$ ipython --no-banner

In [1]: import numpy as np

In [2]: np.set_printoptions(precision=2, suppress=True, linewidth=100, sign=" ")

In [3]: def tidy(a):
   ...:     return np.round(a, 2) + 0
   ...: 

In [4]: data = np.loadtxt("run9.csv", delimiter=",")

In [5]: data
Out[5]: 
array([[ 0.,  1.,  0.,  0.,  1.,  1.,  0.,  0.,  0.,  1.,  1.,  0.,  0.,  0.],
       [ 1.,  0.,  1.,  0.,  0.,  0.,  0.,  0.,  0.,  0.,  0.,  0.,  1.,  0.],
       [ 0.,  1.,  0.,  1.,  0.,  0.,  0.,  0.,  0.,  1.,  1.,  0.,  0.,  1.],
       [ 0.,  0.,  1.,  0.,  0.,  1.,  1.,  0.,  0.,  0.,  0.,  1.,  0.,  0.],
       [ 1.,  0.,  0.,  0.,  0.,  0.,  1.,  0.,  0.,  0.,  0.,  1.,  0.,  0.],
       [ 1.,  0.,  0.,  1.,  0.,  0.,  0.,  0.,  0.,  0.,  0.,  0.,  0.,  0.],
       [ 0.,  0.,  0.,  1.,  1.,  0.,  0.,  0.,  0.,  0.,  0.,  1.,  0.,  0.],
       [ 0.,  0.,  0.,  0.,  0.,  0.,  0.,  0.,  0.,  0.,  0.,  0.,  0.,  0.],
       [ 0.,  0.,  0.,  0.,  0.,  0.,  0.,  0.,  0.,  0.,  0.,  0.,  0.,  0.],
       [ 1.,  0.,  1.,  0.,  0.,  0.,  0.,  0.,  0.,  0.,  0.,  0.,  0.,  1.],
       [ 1.,  0.,  1.,  0.,  0.,  0.,  0.,  0.,  0.,  0.,  0.,  1.,  0.,  1.],
       [ 0.,  0.,  0.,  1.,  1.,  0.,  1.,  0.,  0.,  0.,  1.,  0.,  0.,  0.],
       [ 0.,  1.,  0.,  0.,  0.,  0.,  0.,  0.,  0.,  0.,  0.,  0.,  0.,  0.],
       [ 0.,  0.,  1.,  0.,  0.,  0.,  0.,  0.,  0.,  1.,  1.,  0.,  0.,  0.]])

In [6]: # columns 7 and 8 are equal

In [7]: th = np.radians(60)

In [8]: Rm = np.eye(14)

In [9]: Rm[4, 4] = Rm[13, 13] = np.cos(th)

In [10]: Rm[4, 13], Rm[13, 4] = -np.sin(th), np.sin(th)

In [11]: other = data @ Rm.T

In [12]: tidy(np.linalg.det(Rm)), np.trace(Rm)
Out[12]: (np.float64(1.0), np.float64(13.0))

In [13]: np.allclose(np.linalg.norm(data, axis=1), np.linalg.norm(other, axis=1))
Out[13]: True

In [14]: tidy(np.abs(other - data).max(axis=0))
Out[14]: 
array([ 0.  ,  0.  ,  0.  ,  0.  ,  0.87,  0.  ,  0.  ,  0.  ,  0.  ,  0.  ,  0.  ,  0.  ,  0.  ,
        0.87])

In [15]: tidy(np.linalg.svd(data, compute_uv=False)), tidy(np.linalg.svd(other, compute_uv=False))
Out[15]: 
(array([ 3.67,  3.01,  2.29,  1.99,  1.51,  1.34,  1.23,  0.94,  0.93,  0.78,  0.51,  0.18,  0.  ,
         0.  ]),
 array([ 3.67,  3.01,  2.29,  1.99,  1.51,  1.34,  1.23,  0.94,  0.93,  0.78,  0.51,  0.18,  0.  ,
         0.  ]))

In [16]: ev, evecs = np.linalg.eigh(data)

In [17]: tidy(np.linalg.svd(data, compute_uv=False))
Out[17]: 
array([ 3.67,  3.01,  2.29,  1.99,  1.51,  1.34,  1.23,  0.94,  0.93,  0.78,  0.51,  0.18,  0.  ,
        0.  ])

In [18]: np.unique(ev.round(6) + 0, return_counts=True)[1]
Out[18]: array([ 1,  1,  1,  1,  1,  1,  2,  1,  1,  1,  1,  1,  1])

In [19]: tidy(np.linalg.eigvalsh(data + -3 * np.eye(14)))
Out[19]: 
array([-6.01, -4.99, -4.51, -4.23, -3.94, -3.51, -3.  , -3.  , -2.82, -2.22, -2.07, -1.66, -0.71,
        0.67])

In [20]: ev.sum(), np.trace(data)
Out[20]: (np.float64(0.0), np.float64(0.0))

In [21]: tidy(np.abs(evecs[:, -1]))
Out[21]: 
array([ 0.36,  0.22,  0.4 ,  0.31,  0.25,  0.18,  0.24,  0.  ,  0.  ,  0.29,  0.37,  0.32,  0.06,
        0.29])

In [22]: np.abs(evecs[:, -1]).round(6).argmax()
Out[22]: np.int64(2)

In [23]: (ev > 1e-8).sum(), (ev < -1e-8).sum()
Out[23]: (np.int64(6), np.int64(6))

In [24]: np.trace(data @ data @ data) // 6
Out[24]: np.float64(4.0)

In [25]: low = np.diag(data.sum(axis=1)) - data

In [26]: tidy(np.linalg.eigvalsh(low))
Out[26]: 
array([ 0.  ,  0.  ,  0.  ,  0.6 ,  1.16,  1.68,  2.8 ,  3.14,  3.34,  4.15,  4.66,  5.25,  6.01,
        7.21])

In [27]: np.linalg.matrix_rank(low)
Out[27]: np.int64(11)

In [28]: rng = np.random.default_rng(957285)

In [29]: other = data + rng.integers(-2, 3, (14, 12)) @ rng.integers(-2, 3, (12, 14))

In [30]: other
Out[30]: 
array([[ -5.,  -3.,  -6.,  -8.,  -7.,   3., -10.,  -4.,  -3.,  -9.,  11.,   8.,  -6.,   1.],
       [-11.,  -2.,  -2.,  -9.,   7.,  11.,  -7.,  -3.,   2.,  12.,  -3.,  -8.,   0.,   5.],
       [  2.,  -3.,   3.,  -1.,   1.,  11.,  -9.,  -3.,   4.,   5.,   0.,   4.,  -2.,   9.],
       [ 10.,   4.,  -2.,   9.,   4.,  -1.,  10.,   1.,  -4.,  -8.,  -2.,   1.,   2.,   6.],
       [  1.,   3.,  -3.,   0.,   0.,  -2.,  -2.,   4.,   2.,  -8.,   1.,  -2.,   0.,   8.],
       [ -9.,   5.,  -5.,   2.,   6.,  -8.,   3.,   0.,   0.,   4.,   3.,  -7., -17.,   1.],
       [  2.,  -5.,   5.,  -2.,   4.,   9.,  -8.,  -1.,  -1.,  12.,  -7.,  -4.,   0.,   2.],
       [  6.,   3.,   2.,  -3.,   9.,   5.,   3.,   6.,  -9.,   0., -11.,   1.,   4.,  -3.],
       [ -3.,   4.,   4.,   1.,  10.,  -3.,   3.,   1.,   5.,  -2.,   4.,   1.,   5.,   8.],
       [-11.,  -7.,  13.,  -7.,  -4.,  -1.,  -8.,   2.,   1.,   4.,  18.,   4.,  -2.,  -1.],
       [ -3.,  -5.,  14.,  -8.,   6.,  -2.,  -9.,  -5.,  -1.,  10.,   9.,  14.,  -1.,   5.],
       [ -7.,   3., -11.,   0., -15.,   5.,   1.,   6.,  11., -10.,   4.,   2.,  -1.,  -4.],
       [ -4.,   0.,  -4.,  -3.,   3.,   8.,  -7.,  -2.,  -1.,  10.,  -5.,  -5., -14.,   7.],
       [  6.,  -3.,   1.,   6.,  -5.,  -1.,   1.,  -7.,  -3.,   5.,  -1.,   2., -10.,   2.]])

In [31]: np.abs(other - data).sum(axis=1)
Out[31]: array([ 85.,  85.,  58.,  64.,  37.,  70.,  63.,  65.,  54.,  84.,  90.,  80.,  74.,  52.])

In [32]: np.linalg.matrix_rank(other - data, tol=1e-8)
Out[32]: np.int64(12)

In [33]: tidy(np.linalg.svd(other - data, compute_uv=False))
Out[33]: 
array([ 47.4 ,  40.29,  33.5 ,  28.18,  24.32,  20.77,  16.55,  10.49,  10.04,   7.06,   3.29,
         1.85,   0.  ,   0.  ])

In [34]: np.allclose(data, data.T)
Out[34]: True

In [35]: np.allclose(data @ data.T, data.T @ data)
Out[35]: True

In [36]: M = np.diag(np.array([1, -3, -2, 1, -1, 3, -3, 2, -3, -2, 1, 3])) + 5 * np.eye(12, k=1) + 5 * np.eye(12, k=-1)

In [37]: M
Out[37]: 
array([[ 1.,  5.,  0.,  0.,  0.,  0.,  0.,  0.,  0.,  0.,  0.,  0.],
       [ 5., -3.,  5.,  0.,  0.,  0.,  0.,  0.,  0.,  0.,  0.,  0.],
       [ 0.,  5., -2.,  5.,  0.,  0.,  0.,  0.,  0.,  0.,  0.,  0.],
       [ 0.,  0.,  5.,  1.,  5.,  0.,  0.,  0.,  0.,  0.,  0.,  0.],
       [ 0.,  0.,  0.,  5., -1.,  5.,  0.,  0.,  0.,  0.,  0.,  0.],
       [ 0.,  0.,  0.,  0.,  5.,  3.,  5.,  0.,  0.,  0.,  0.,  0.],
       [ 0.,  0.,  0.,  0.,  0.,  5., -3.,  5.,  0.,  0.,  0.,  0.],
       [ 0.,  0.,  0.,  0.,  0.,  0.,  5.,  2.,  5.,  0.,  0.,  0.],
       [ 0.,  0.,  0.,  0.,  0.,  0.,  0.,  5., -3.,  5.,  0.,  0.],
       [ 0.,  0.,  0.,  0.,  0.,  0.,  0.,  0.,  5., -2.,  5.,  0.],
       [ 0.,  0.,  0.,  0.,  0.,  0.,  0.,  0.,  0.,  5.,  1.,  5.],
       [ 0.,  0.,  0.,  0.,  0.,  0.,  0.,  0.,  0.,  0.,  5.,  3.]])

In [38]: np.linalg.lstsq(data[:-1].T, data[-1])[2]
Out[38]: np.int32(11)

In [39]: np.unique(data.round(6), axis=0).shape
Out[39]: (13, 14)

In [40]: np.allclose(data[:-1].T @ np.linalg.lstsq(data[:-1].T, data[-1])[0], data[-1])
Out[40]: False

In [41]: x = np.array([1, 1, 0, 2, -1, -2, 3, 3, -3, 2, -1, -1])

In [42]: y = M @ x

In [43]: c, lr = np.zeros(12), 1 / np.linalg.norm(M, 2) ** 2

In [44]: for i in range(30):
    ...:     c -= lr * M.T @ (M @ c - y)
    ...:     if i % 10 == 0: print(i, round(np.linalg.norm(M @ c - y), 2))
    ...: 
0 20.53
10 3.68
20 1.7

In [45]: tidy(np.linalg.cond(M))
Out[45]: np.float64(7.13)

In [46]: lab = rng.integers(0, 3, 5)

In [47]: A = (lab[:, None] == lab) * 5 + np.eye(5)

In [48]: A
Out[48]: 
array([[ 6.,  0.,  0.,  0.,  5.],
       [ 0.,  6.,  5.,  0.,  0.],
       [ 0.,  5.,  6.,  0.,  0.],
       [ 0.,  0.,  0.,  6.,  0.],
       [ 5.,  0.,  0.,  0.,  6.]])

In [49]: [round(float(x), 2) for x in np.linalg.svd(data, compute_uv=False)[:3]]
Out[49]: [3.67, 3.01, 2.29]

In [50]: np.linalg.cond(data) > 100
Out[50]: np.True_

In [51]: tidy(np.linalg.norm(data, 2) / np.linalg.norm(data))
Out[51]: np.float64(0.58)

In [52]: np.linalg.matrix_rank(data, rtol=0.1)
Out[52]: np.int64(11)

In [53]: f = np.array([3, 0, 3, 2, 3, 0, 1, 0])

In [54]: m1 = np.outer(rng.normal(size=46), f) + 0.1 * rng.normal(size=(46, 8))

In [55]: tidy(m1)
Out[55]: 
array([[-0.25,  0.04, -0.13, -0.03, -0.1 ,  0.12, -0.09,  0.01],
       [ 3.9 ,  0.06,  3.93,  2.42,  3.93, -0.02,  1.14,  0.09],
       [ 3.24,  0.  ,  3.17,  2.06,  3.09,  0.04,  1.1 ,  0.19],
       [-2.48, -0.02, -2.72, -1.74, -2.77, -0.21, -0.78,  0.2 ],
       [-6.04, -0.12, -5.89, -4.06, -5.95,  0.19, -2.07, -0.13],
       [ 4.96, -0.06,  4.88,  3.19,  5.05, -0.04,  1.74,  0.08],
       [ 1.94,  0.01,  2.  ,  1.37,  2.12,  0.13,  0.59, -0.01],
       [ 2.71,  0.11,  2.72,  1.64,  2.84, -0.06,  1.01, -0.1 ],
       [ 0.7 ,  0.05,  0.58,  0.45,  0.63, -0.1 ,  0.17,  0.11],
       [-0.12, -0.19, -0.28, -0.01, -0.17,  0.12, -0.24, -0.18],
       [-0.93,  0.  , -0.73, -0.5 , -0.73,  0.09, -0.25, -0.21],
       [-0.2 , -0.08, -0.22, -0.43, -0.3 , -0.06, -0.12,  0.  ],
       [ 2.66, -0.05,  2.79,  1.74,  2.72, -0.1 ,  0.81, -0.17],
       [-1.77,  0.07, -1.65, -1.12, -1.52,  0.11, -0.53, -0.07],
       [ 0.47,  0.  ,  0.46,  0.25,  0.49, -0.05,  0.13,  0.04],
       [-1.76, -0.15, -1.8 , -1.13, -1.82, -0.02, -0.58, -0.19],
       [ 4.8 ,  0.07,  4.87,  3.14,  4.66,  0.16,  1.67, -0.06],
       [ 3.54,  0.01,  3.52,  2.47,  3.48, -0.09,  1.25,  0.05],
       [ 0.15,  0.06,  0.25,  0.  ,  0.09,  0.  ,  0.17, -0.05],
       [-0.07, -0.14, -0.03, -0.02, -0.22, -0.06, -0.08, -0.05],
       [-2.38,  0.  , -2.29, -1.59, -2.49,  0.07, -0.72,  0.17],
       [-3.15, -0.1 , -3.  , -1.97, -2.98,  0.09, -1.16,  0.09],
       [ 6.93,  0.01,  6.84,  4.85,  7.02,  0.01,  2.19, -0.1 ],
       [ 0.75,  0.2 ,  0.76,  0.39,  0.72,  0.  ,  0.34, -0.03],
       [ 1.27, -0.13,  1.13,  0.87,  1.19,  0.14,  0.38, -0.08],
       [-1.61,  0.02, -1.51, -1.15, -1.71,  0.  , -0.34, -0.04],
       [ 2.45,  0.04,  2.5 ,  1.6 ,  2.68, -0.05,  0.79, -0.04],
       [-2.51,  0.15, -2.47, -1.71, -2.63,  0.  , -0.96,  0.11],
       [ 2.91, -0.01,  2.94,  1.99,  3.13, -0.13,  0.83,  0.  ],
       [-0.95, -0.2 , -0.95, -0.74, -0.92,  0.02, -0.18, -0.04],
       [ 3.82,  0.01,  3.8 ,  2.58,  3.63,  0.06,  1.18,  0.03],
       [-0.16,  0.04,  0.06, -0.13, -0.26, -0.12,  0.1 ,  0.03],
       [ 0.76,  0.03,  0.83,  0.45,  0.59, -0.03,  0.09, -0.05],
       [ 0.26,  0.02,  0.25,  0.05,  0.16, -0.09,  0.02,  0.05],
       [-2.96, -0.08, -2.99, -1.99, -3.07,  0.1 , -1.15, -0.16],
       [ 0.93,  0.15,  0.88,  0.63,  0.97, -0.06,  0.4 , -0.1 ],
       [-3.81,  0.  , -3.83, -2.5 , -3.69,  0.01, -1.25, -0.07],
       [-4.76,  0.05, -4.75, -3.22, -4.98,  0.14, -1.7 , -0.09],
       [ 0.65, -0.17,  0.67,  0.58,  0.57,  0.04,  0.1 ,  0.03],
       [-0.68, -0.1 , -0.72, -0.62, -0.85, -0.02, -0.21, -0.03],
       [-5.09, -0.12, -5.23, -3.34, -5.2 , -0.02, -1.72, -0.11],
       [ 3.42,  0.02,  3.38,  2.17,  3.42,  0.03,  1.22, -0.02],
       [-1.98,  0.03, -1.82, -1.37, -1.81, -0.06, -0.67,  0.07],
       [ 3.07, -0.06,  3.26,  2.3 ,  3.5 , -0.01,  1.18, -0.03],
       [ 2.4 , -0.16,  2.45,  1.41,  2.16,  0.02,  0.83, -0.03],
       [ 3.53,  0.05,  3.42,  2.27,  3.28,  0.  ,  0.84, -0.13]])

In [56]: cent = m1[[7, 12]].astype(float)

In [57]: for _ in range(6):
    ...:     lab = np.linalg.norm(m1[:, None] - cent, axis=-1).argmin(axis=1)
    ...:     cent = np.array([m1[lab == j].mean(axis=0) for j in range(2)])
    ...: 

In [58]: lab
Out[58]: 
array([ 1,  0,  0,  1,  1,  0,  0,  0,  1,  1,  1,  1,  0,  1,  1,  1,  0,  0,  1,  1,  1,  1,  0,
        1,  0,  1,  0,  1,  0,  1,  0,  1,  1,  1,  1,  1,  1,  1,  1,  1,  1,  0,  1,  0,  0,  0])

In [59]: tidy(cent)
Out[59]: 
array([[ 3.39,  0.  ,  3.39,  2.24,  3.41,  0.01,  1.1 , -0.02],
       [-1.35, -0.02, -1.32, -0.92, -1.38,  0.01, -0.46, -0.02]])

In [60]: tidy(cent[1] - cent[0])
Out[60]: array([-4.73, -0.02, -4.71, -3.16, -4.78,  0.  , -1.56,  0.  ])
